% python3 -q
>>> import numpy as np
>>> np.set_printoptions(suppress=True, linewidth=160)
>>> def rnd(a):
...     return np.round(a, 4) + 0
... 
>>> W0 = np.array([[4, 0, 4, -6, 0, -6],
...     [4, 0, 4, -6, 0, -6],
...     [4, 2, 0, -6, -3, 0],
...     [0, 0, 0, 0, 0, 0],
...     [0, 0, 0, 0, 0, 0],
...     [0, 0, 0, 0, 0, 0]])
>>> # rows 0 and 1 are equal
>>> th = np.radians(135)
>>> r_ = np.eye(6)
>>> r_[3, 3] = r_[1, 1] = np.cos(th)
>>> r_[3, 1], r_[1, 3] = -np.sin(th), np.sin(th)
>>> rnd(r_)
array([[ 1.    ,  0.    ,  0.    ,  0.    ,  0.    ,  0.    ],
       [ 0.    , -0.7071,  0.    ,  0.7071,  0.    ,  0.    ],
       [ 0.    ,  0.    ,  1.    ,  0.    ,  0.    ,  0.    ],
       [ 0.    , -0.7071,  0.    , -0.7071,  0.    ,  0.    ],
       [ 0.    ,  0.    ,  0.    ,  0.    ,  1.    ,  0.    ],
       [ 0.    ,  0.    ,  0.    ,  0.    ,  0.    ,  1.    ]])
>>> M2 = W0 @ r_.T
>>> np.allclose(W0 @ W0.T, M2 @ M2.T)
True
>>> rnd(np.linalg.svd(W0, compute_uv=False)), rnd(np.linalg.svd(M2, compute_uv=False))
(array([15.4618,  5.8251,  0.    ,  0.    ,  0.    ,  0.    ]), array([15.4618,  5.8251,  0.    ,  0.    ,  0.    ,  0.    ]))
>>> r = np.linalg.matrix_rank(W0)
>>> r
np.int64(2)
>>> null = np.linalg.svd(W0)[2][r:].T
>>> rnd(null @ null.T)
array([[ 0.7436, -0.1026, -0.0513,  0.3846,  0.1538,  0.0769],
       [-0.1026,  0.8974,  0.1026,  0.1538,  0.1538, -0.1538],
       [-0.0513,  0.1026,  0.7436,  0.0769, -0.1538,  0.3846],
       [ 0.3846,  0.1538,  0.0769,  0.4231, -0.2308, -0.1154],
       [ 0.1538,  0.1538, -0.1538, -0.2308,  0.7692,  0.2308],
       [ 0.0769, -0.1538,  0.3846, -0.1154,  0.2308,  0.4231]])
>>> [int(np.linalg.matrix_rank(W0[:i])) for i in range(1, len(W0) + 1)]
[1, 1, 2, 2, 2, 2]
>>> null.shape
(6, 4)
>>> rnd(W0 @ null)
array([[0., 0., 0., 0.],
       [0., 0., 0., 0.],
       [0., 0., 0., 0.],
       [0., 0., 0., 0.],
       [0., 0., 0., 0.],
       [0., 0., 0., 0.]])
>>> left, sv, Vt = np.linalg.svd(W0, full_matrices=False)
>>> left.shape, sv.shape, Vt.shape
((6, 6), (6,), (6, 6))
>>> np.allclose(left * sv @ Vt, W0)
True
>>> (sv > 1e-8).sum()
np.int64(2)
>>> rnd(sv)
array([15.4618,  5.8251,  0.    ,  0.    ,  0.    ,  0.    ])
>>> np.linalg.matrix_rank(W0, rtol=0.1)
np.int64(2)
>>> np.linalg.cond(W0) > 100
np.True_
>>> X = np.loadtxt("a.csv", delimiter=",")
>>> rnd(X)
array([[ 0.4231,  0.7308, -0.1923,  0.5   ],
       [ 0.7308,  0.0744,  0.2436, -0.6333],
       [-0.1923,  0.2436,  0.9359,  0.1667],
       [ 0.5   , -0.6333,  0.1667,  0.5667]])
>>> rnd(np.linalg.det(X))
np.float64(-1.0)
>>> X.inv()
Traceback (most recent call last):
  File "<python-input-30>", line 1, in <module>
    X.inv()
    ^^^^^
AttributeError: 'numpy.ndarray' object has no attribute 'inv'
>>> rnd(np.sort(np.abs(np.linalg.eigvals(X))))
array([1., 1., 1., 1.])
